% ipython --no-banner

In [1]: import numpy as np

In [2]: from numpy import linalg as LA

In [3]: np.set_printoptions(precision=3, suppress=True, linewidth=160, legacy="1.25")

In [4]: E = np.loadtxt("out16.csv", delimiter=",")

In [5]: E
Out[5]: 
array([[0.5  , 0.   , 0.5  , 0.   , 0.   ],
       [0.   , 0.5  , 0.   , 0.5  , 0.   ],
       [0.2  , 0.2  , 0.4  , 0.2  , 0.   ],
       [0.333, 0.   , 0.333, 0.333, 0.   ],
       [0.   , 0.   , 0.5  , 0.   , 0.5  ]])

In [6]: # a transition matrix

In [7]: E.sum(axis=1)
Out[7]: array([1., 1., 1., 1., 1.])

In [8]: np.round(LA.matrix_power(E, 100), 3) + 0
Out[8]: 
array([[0.286, 0.143, 0.357, 0.214, 0.   ],
       [0.286, 0.143, 0.357, 0.214, 0.   ],
       [0.286, 0.143, 0.357, 0.214, 0.   ],
       [0.286, 0.143, 0.357, 0.214, 0.   ],
       [0.286, 0.143, 0.357, 0.214, 0.   ]])

In [9]: E @ np.ones(5)
Out[9]: array([1., 1., 1., 1., 1.])

In [10]: p = np.eye(5)[4]

In [11]: for _ in range(6):
    ...:     p = p @ E
    ...:     print(p.round(3))
    ...: 
[0.  0.  0.5 0.  0.5]
[0.1  0.1  0.45 0.1  0.25]
[0.173 0.14  0.388 0.173 0.125]
[0.222 0.148 0.362 0.205 0.062]
[0.252 0.146 0.356 0.215 0.031]
[0.269 0.144 0.355 0.216 0.016]

In [12]: x0 = np.array([3, 6, 9, 4, 8])

In [13]: a = np.maximum(E @ x0, 0)

In [14]: np.flatnonzero(a > 1e-9)
Out[14]: array([0, 1, 2, 3, 4])

In [15]: np.maximum(E @ (3 * x0), 0)
Out[15]: array([18. , 15. , 18.6, 16. , 25.5])

In [16]: feats = np.loadtxt("block17.csv", delimiter=",")

In [17]: feats
Out[17]: 
array([[ 0.196, -0.065,  0.326,  0.196, -0.065,  0.065],
       [-0.065,  0.022, -0.109, -0.065,  0.022, -0.022],
       [ 0.326, -0.109,  0.543,  0.326, -0.109,  0.109],
       [ 0.196, -0.065,  0.326,  0.196, -0.065,  0.065],
       [-0.065,  0.022, -0.109, -0.065,  0.022, -0.022],
       [ 0.065, -0.022,  0.109,  0.065, -0.022,  0.022]])

In [18]: # looks like rank 1

In [19]: out = E / np.sqrt((E ** 2).mean(axis=1, keepdims=True))

In [20]: E - E.mean(axis=1, keepdims=True)
Out[20]: 
array([[ 0.3  , -0.2  ,  0.3  , -0.2  , -0.2  ],
       [-0.2  ,  0.3  , -0.2  ,  0.3  , -0.2  ],
       [ 0.   ,  0.   ,  0.2  ,  0.   , -0.2  ],
       [ 0.133, -0.2  ,  0.133,  0.133, -0.2  ],
       [-0.2  , -0.2  ,  0.3  , -0.2  ,  0.3  ]])

In [21]: LA.matrix_rank(E - E.mean(axis=1, keepdims=True))
Out[21]: 4

In [22]: out[1]
Out[22]: array([0.   , 1.581, 0.   , 1.581, 0.   ])

In [23]: left, s, Vt = LA.svd(feats)

In [24]: evecs = Vt[:(s > 1e-8).sum()]

In [25]: rng = np.random.default_rng(721554)

In [26]: x0 = feats[4] + -3 * feats[3] + rng.integers(2) * np.eye(6)[3]

In [27]: x0
Out[27]: array([-0.652,  0.217, -1.087, -0.652,  0.217, -0.217])

In [28]: LA.matrix_rank(np.vstack([feats, x0]))
Out[28]: 1

In [29]: evecs.T @ evecs
Out[29]: 
array([[ 0.196, -0.065,  0.326,  0.196, -0.065,  0.065],
       [-0.065,  0.022, -0.109, -0.065,  0.022, -0.022],
       [ 0.326, -0.109,  0.543,  0.326, -0.109,  0.109],
       [ 0.196, -0.065,  0.326,  0.196, -0.065,  0.065],
       [-0.065,  0.022, -0.109, -0.065,  0.022, -0.022],
       [ 0.065, -0.022,  0.109,  0.065, -0.022,  0.022]])

In [30]: F = np.loadtxt("case15.csv", delimiter=",")

In [31]: F
Out[31]: 
array([[ 24.,  -5., -15.],
       [ -5.,   0.,   3.],
       [-15.,   3.,   8.]])

In [32]: # equal to its transpose

In [33]: z = rng.permutation(3)

In [34]: z
Out[34]: array([2, 0, 1])

In [35]: out = F[z][:, z]

In [36]: np.allclose(out, F)
Out[36]: False

In [37]: np.trace(out)
Out[37]: 32.0

In [38]: out
Out[38]: 
array([[  8., -15.,   3.],
       [-15.,  24.,  -5.],
       [  3.,  -5.,   0.]])

In [39]: np.diag(out)
Out[39]: array([ 8., 24.,  0.])

In [40]: z = rng.permutation(3)

In [41]: out = F[:, z] * rng.choice([-1, 1], 3)

In [42]: out
Out[42]: 
array([[  5.,  24.,  15.],
       [ -0.,  -5.,  -3.],
       [ -3., -15.,  -8.]])

In [43]: left, _, Vt = LA.svd(F.T @ out)

In [44]: np.round(left @ Vt, 3) + 0
Out[44]: 
array([[ 0.,  1.,  0.],
       [-1.,  0.,  0.],
       [ 0.,  0., -1.]])

In [45]: z
Out[45]: array([1, 0, 2])

In [46]: evals, evecs = LA.eigh(F)

In [47]: x0 = np.array([-7, 1, 7])

In [48]: evecs * np.abs(evals) @ evecs.T
Out[48]: 
array([[ 24.571,  -4.714, -14.143],
       [ -4.714,   1.943,   2.829],
       [-14.143,   2.829,   9.486]])

In [49]: evecs * np.maximum(evals, 0) @ evecs.T
Out[49]: 
array([[ 24.286,  -4.857, -14.571],
       [ -4.857,   0.971,   2.914],
       [-14.571,   2.914,   8.743]])

In [50]: round(x0 @ F @ x0 / (x0 @ x0), 3), round(evals[0], 3), evals[-1]
Out[50]: (31.818, -1.0, 34.0)

In [51]: LA.svd(F, compute_uv=False)
Out[51]: array([34.,  1.,  1.])

In [52]: np.unravel_index(np.abs(F).argmax(), F.shape)
Out[52]: (0, 0)

In [53]: F.shape
Out[53]: (3, 3)

In [54]: np.count_nonzero(F)
Out[54]: 8

In [55]: F[:, 3]
---------------------------------------------------------------------------
IndexError                                Traceback (most recent call last)
Cell In[55], line 1
----> 1 F[:, 3]

IndexError: index 3 is out of bounds for axis 1 with size 3

In [56]: LA.matrix_rank(F)
Out[56]: 3

In [57]: np.round(LA.norm(F), 3)
Out[57]: 34.029

In [58]: F - F[0]
Out[58]: 
array([[  0.,   0.,   0.],
       [-29.,   5.,  18.],
       [-39.,   8.,  23.]])

In [59]: F.sum(axis=0)
Out[59]: array([ 4., -2., -4.])

In [60]: np.abs(F).max()
Out[60]: 24.0

In [61]: P = np.triu(np.array([[-2, -1, 0], [2, -3, 0], [1, -3, -2]]), 1) + np.eye(3)

In [62]: out = P @ F @ LA.inv(P)

In [63]: P @ F - F @ P
Out[63]: 
array([[  5.,  24.,  -3.],
       [  0.,  -5.,   0.],
       [  0., -15.,   0.]])

In [64]: K = np.array([[2, 1, 0, 2, 2],
    ...:     [0, 0, 1, 2, 1],
    ...:     [0, 0, 1, 1, 0],
    ...:     [0, 0, 0, 2, 1],
    ...:     [0, 0, 0, 0, 1]])

In [65]: # rows and columns are dependent

In [66]: np.argsort(-LA.norm(K, axis=0).round(6), kind="stable")[:3]
Out[66]: array([3, 4, 0])

In [67]: K @ K
Out[67]: 
array([[ 4,  2,  1, 10,  9],
       [ 0,  0,  1,  5,  3],
       [ 0,  0,  1,  3,  1],
       [ 0,  0,  0,  4,  3],
       [ 0,  0,  0,  0,  1]])

In [68]: np.prod(np.diag(K)), round(LA.det(K), 3)
Out[68]: (0, 0.0)

In [69]: LA.matrix_rank(K - K[0, 0] * np.eye(5))
Out[69]: 4

In [70]: [int(LA.matrix_rank(LA.matrix_power(K, p))) for p in range(1, 6)]
Out[70]: [4, 4, 4, 4, 4]

In [71]: r0 = np.array([1, -2, 2])

In [72]: m1 = r0[np.abs(np.subtract.outer(np.arange(3), np.arange(3)))]

In [73]: m1
Out[73]: 
array([[ 1, -2,  2],
       [-2,  1, -2],
       [ 2, -2,  1]])

In [74]: # symmetric, so the eigenvalues are real

In [75]: evals, evecs = LA.eigh(m1)

In [76]: x0 = np.array([1, 0, 2])

In [77]: LA.eigvalsh(m1[1:, 1:])
Out[77]: array([-1.,  3.])

In [78]: evecs * np.abs(evals) @ evecs.T
Out[78]: 
array([[ 2.333, -1.333,  1.333],
       [-1.333,  2.333, -1.333],
       [ 1.333, -1.333,  2.333]])

In [79]: out = m1[0, 0] * m1[1:] - np.outer(m1[1:, 0], m1[0])

In [80]: out
Out[80]: 
array([[ 0, -3,  2],
       [ 0,  2, -3]])

In [81]: np.flatnonzero(~out.round(6).any(axis=1))
Out[81]: array([], dtype=int64)

In [82]: LA.matrix_rank(out), LA.matrix_rank(m1)
Out[82]: (2, 3)

In [83]: X = np.load("dump.npy")

In [84]: X
Out[84]: 
array([[ 1.   ,  0.   ,  0.   ,  0.   ,  0.   ],
       [ 0.   ,  1.   ,  0.   ,  0.   ,  0.   ],
       [ 0.   ,  0.   ,  1.   ,  0.   ,  0.   ],
       [ 0.   ,  0.   ,  0.   ,  0.809, -0.588],
       [ 0.   ,  0.   ,  0.   ,  0.588,  0.809]])

In [85]: round(float(X[:, 3] @ X[:, 4]), 3)
Out[85]: -0.0

In [86]: LA.pinv(X)
Out[86]: 
array([[ 1.   ,  0.   ,  0.   ,  0.   ,  0.   ],
       [ 0.   ,  1.   ,  0.   ,  0.   ,  0.   ],
       [ 0.   ,  0.   ,  1.   ,  0.   ,  0.   ],
       [ 0.   ,  0.   ,  0.   ,  0.809,  0.588],
       [ 0.   ,  0.   ,  0.   , -0.588,  0.809]])

In [87]: LA.norm(X, axis=0)
Out[87]: array([1., 1., 1., 1., 1.])

In [88]: np.round(X.T @ X, 3) + 0
Out[88]: 
array([[1., 0., 0., 0., 0.],
       [0., 1., 0., 0., 0.],
       [0., 0., 1., 0., 0.],
       [0., 0., 0., 1., 0.],
       [0., 0., 0., 0., 1.]])

In [89]: np.round(X @ X.T, 3) + 0
Out[89]: 
array([[1., 0., 0., 0., 0.],
       [0., 1., 0., 0., 0.],
       [0., 0., 1., 0., 0.],
       [0., 0., 0., 1., 0.],
       [0., 0., 0., 0., 1.]])

In [90]: blk = np.stack([X, 4 * X, X[::-1]])

In [91]: LA.matrix_rank(blk.reshape(3, -1))
Out[91]: 2
